$ python -q
>>> import numpy as np
>>> import numpy.linalg as la
>>> np.set_printoptions(precision=3, suppress=True, linewidth=200)
>>> def tidy(a):
...     return np.round(a, 3) + 0
... 
>>> X = np.loadtxt("layer0.csv", delimiter=",")
>>> print(X)
[[ 0.1  2.   0.   2.  -1.  -3.  -1.   0.   1.  -1. ]
 [-1.  -2.9  1.   2.  -3.   0.   2.  -1.   1.   3. ]
 [ 0.   1.   0.1 -3.  -3.   3.  -1.  -1.  -2.   0. ]
 [-2.  -3.   1.  -1.9  0.   0.   0.   0.   0.  -2. ]
 [-1.   0.  -2.  -3.   2.1 -3.   3.  -2.   3.   2. ]
 [ 2.   3.  -2.   2.   0.  -0.9  3.   3.  -2.   0. ]
 [ 3.   1.   2.   2.   0.   1.   2.1  1.   1.   3. ]
 [ 2.  -2.   3.   3.   0.   2.  -3.   2.1  2.   0. ]
 [ 1.  -2.   1.  -1.  -3.  -3.   3.   0.  -1.9  2. ]
 [ 0.   2.   0.   2.  -1.  -3.  -1.   0.   1.  -0.9]]
>>> q, Rm = la.qr(X)
>>> print(q.shape, Rm.shape)
(10, 10) (10, 10)
>>> U, s, VT = la.svd(X)
>>> print(tidy(s))
[9.438 8.989 8.277 7.067 5.908 4.38  3.151 1.554 1.317 0.073]
>>> other = U[:, :9] @ np.diag(s[:9]) @ VT[:9]
>>> print(tidy(la.norm(X - other) / la.norm(X)))
0.004
>>> print(la.matrix_rank(other))
9
>>> f = np.array([-1, 1, -2, 1, 2, 1, 0, -2, 0, 0])
>>> other = X + np.outer(f, np.eye(10)[7])
>>> print(tidy(other))
[[ 0.1  2.   0.   2.  -1.  -3.  -1.  -1.   1.  -1. ]
 [-1.  -2.9  1.   2.  -3.   0.   2.   0.   1.   3. ]
 [ 0.   1.   0.1 -3.  -3.   3.  -1.  -3.  -2.   0. ]
 [-2.  -3.   1.  -1.9  0.   0.   0.   1.   0.  -2. ]
 [-1.   0.  -2.  -3.   2.1 -3.   3.   0.   3.   2. ]
 [ 2.   3.  -2.   2.   0.  -0.9  3.   4.  -2.   0. ]
 [ 3.   1.   2.   2.   0.   1.   2.1  1.   1.   3. ]
 [ 2.  -2.   3.   3.   0.   2.  -3.   0.1  2.   0. ]
 [ 1.  -2.   1.  -1.  -3.  -3.   3.   0.  -1.9  2. ]
 [ 0.   2.   0.   2.  -1.  -3.  -1.   0.   1.  -0.9]]
>>> print(la.matrix_rank(other - X))
1
>>> mat = np.diag(np.array([1, 2, -2, -2, 3, 2, 2, -1, 1, 1, 1, 1]))
>>> print(mat)
[[ 1  0  0  0  0  0  0  0  0  0  0  0]
 [ 0  2  0  0  0  0  0  0  0  0  0  0]
 [ 0  0 -2  0  0  0  0  0  0  0  0  0]
 [ 0  0  0 -2  0  0  0  0  0  0  0  0]
 [ 0  0  0  0  3  0  0  0  0  0  0  0]
 [ 0  0  0  0  0  2  0  0  0  0  0  0]
 [ 0  0  0  0  0  0  2  0  0  0  0  0]
 [ 0  0  0  0  0  0  0 -1  0  0  0  0]
 [ 0  0  0  0  0  0  0  0  1  0  0  0]
 [ 0  0  0  0  0  0  0  0  0  1  0  0]
 [ 0  0  0  0  0  0  0  0  0  0  1  0]
 [ 0  0  0  0  0  0  0  0  0  0  0  1]]
>>> # triangular
>>> x = np.array([2, 2, -2, -1, -1, -1, 0, 0, 1, 1, -1, 0])
>>> print(mat @ np.eye(12)[11])
[0. 0. 0. 0. 0. 0. 0. 0. 0. 0. 0. 1.]
>>> print(mat * x)
[[ 2  0  0  0  0  0  0  0  0  0  0  0]
 [ 0  4  0  0  0  0  0  0  0  0  0  0]
 [ 0  0  4  0  0  0  0  0  0  0  0  0]
 [ 0  0  0  2  0  0  0  0  0  0  0  0]
 [ 0  0  0  0 -3  0  0  0  0  0  0  0]
 [ 0  0  0  0  0 -2  0  0  0  0  0  0]
 [ 0  0  0  0  0  0  0  0  0  0  0  0]
 [ 0  0  0  0  0  0  0  0  0  0  0  0]
 [ 0  0  0  0  0  0  0  0  1  0  0  0]
 [ 0  0  0  0  0  0  0  0  0  1  0  0]
 [ 0  0  0  0  0  0  0  0  0  0 -1  0]
 [ 0  0  0  0  0  0  0  0  0  0  0  0]]
>>> print(np.sign((mat @ x).round(6)))
[ 1  1  1  1 -1 -1  0  0  1  1 -1  0]
>>> print((mat * x).sum(axis=1))
[ 2  4  4  2 -3 -2  0  0  1  1 -1  0]
>>> print((mat @ x).argmax())
1
>>> print(np.einsum("ij,j->i", mat, x))
[ 2  4  4  2 -3 -2  0  0  1  1 -1  0]
>>> E = np.loadtxt("x.csv", delimiter=",")
>>> print(E)
[[40.7   -0.641 59.119 -0.034 38.985 19.446 -0.416  1.783]
 [41.145  1.295 58.954  0.746 39.411 18.693 -1.555  0.562]
 [40.962  0.501 58.663  0.052 41.238 22.111  0.578 -0.134]
 [41.717 -0.099 59.808  1.037 38.999 20.659 -1.92   0.542]
 [39.082 -0.79  58.708 -2.484 39.642 18.425  1.587 -0.638]
 [40.037 -0.73  61.304 -2.01  38.346 20.045  0.055 -0.05 ]
 [40.486 -0.615 60.136  0.155 39.506 21.107  0.067  2.42 ]
 [40.106  0.522 59.294  0.158 39.479 18.689  1.926 -1.69 ]
 [40.08  -0.615 59.56  -0.82  42.165 19.847 -3.219 -0.066]
 [37.91   1.526 59.948  0.127 41.283 19.781 -0.284 -0.026]
 [38.764  0.237 59.609 -0.075 39.389 20.103  2.149  0.312]
 [42.312  0.724 58.978  0.194 40.665 20.591  0.295  0.724]]
>>> P = E @ la.solve(E.T @ E, E.T)
>>> print(tidy(P @ E[:, 1]))
[-0.641  1.295  0.501 -0.099 -0.79  -0.73  -0.615  0.522 -0.615  1.526  0.237  0.724]
>>> print(tidy(la.eigvalsh(P)))
[0. 0. 0. 0. 1. 1. 1. 1. 1. 1. 1. 1.]
>>> print(np.allclose(P @ P, P))
True
>>> print(tidy(np.trace(P)))
8.0
